In [1]: import numpy as np

In [2]: import numpy.linalg as la

In [3]: np.set_printoptions(precision=3, suppress=True, linewidth=100)

In [4]: rnd = lambda a: np.round(a, 3) + 0

In [5]: F = np.load("x.npy")

In [6]: F
Out[6]: 
array([[-20,   0,   6,  -9],
       [  5,   2,   7,  -1],
       [  0,  -9, -27,  -1],
       [ -3,  -4,  -4,  -6]])

In [7]: u, g = F[0], F[2]

In [8]: u @ u
Out[8]: np.int64(517)

In [9]: pr = (u @ g) / (u @ u) * u

In [10]: np.outer(u, g)
Out[10]: 
array([[   0,  180,  540,   20],
       [   0,    0,    0,    0],
       [   0,  -54, -162,   -6],
       [   0,   81,  243,    9]])

In [11]: rnd(la.norm(u + g) ** 2 + la.norm(u - g) ** 2)
Out[11]: np.float64(2656.0)

In [12]: O, R = la.qr(F)

In [13]: np.allclose(R.T @ R, F.T @ F)
Out[13]: True

In [14]: evals, V = la.eig(F)

In [15]: rnd(evals)
Out[15]: array([-26.252, -19.715,   0.838,  -5.871])

In [16]: rnd(np.sort(la.eigvals(F @ F)))
Out[16]: array([  0.702,  34.469, 388.672, 689.158])

In [17]: rnd(F @ V[:, 0] - evals[0] * V[:, 0])
Out[17]: array([0., 0., 0., 0.])

In [18]: O = F.astype(float).copy()

In [19]: for j in range(4):
    ...:     O[:, j] -= O[:, :j] @ (O[:, :j].T @ O[:, j])
    ...:     O[:, j] /= la.norm(O[:, j])
    ...: 

In [20]: rnd(O.T @ F)
Out[20]: 
array([[20.833,  1.056, -3.504,  9.264],
       [ 0.   ,  9.994, 27.686,  2.123],
       [ 0.   ,  0.   ,  7.156, -5.074],
       [ 0.   ,  0.   ,  0.   ,  1.708]])

In [21]: out = np.array([[0, 2, -4], [2, -2, 4], [-4, 5, 2], [-3, 3, -1]])

In [22]: np.einsum("ik,kj->ji", F, out)
Out[22]: 
array([[   3,  -21,   93,   26],
       [ -37,   38, -120,  -36],
       [ 101,    3,  -89,   -6]])

In [23]: la.matrix_rank(np.vstack([F, out.T]))
Out[23]: np.int64(4)

In [24]: np.einsum("ik,kj->ij", F, out)
Out[24]: 
array([[   3,  -37,  101],
       [ -21,   38,    3],
       [  93, -120,  -89],
       [  26,  -36,   -6]])

In [25]: E = np.load("out14.npy")

In [26]: E
Out[26]: 
array([[-3.,  1.,  0.],
       [ 0., -3.,  1.],
       [ 0.,  0., -3.]])

In [27]: # triangular, det is the product of the diagonal

In [28]: u = np.array([1, -3, 1])

In [29]: out = E + np.outer(u, np.eye(3)[2])

In [30]: rnd(la.det(out) / la.det(E)), rnd(1 + la.solve(E, u)[2])
Out[30]: (np.float64(0.667), np.float64(0.667))

In [31]: out
Out[31]: 
array([[-3.,  1.,  1.],
       [ 0., -3., -2.],
       [ 0.,  0., -2.]])
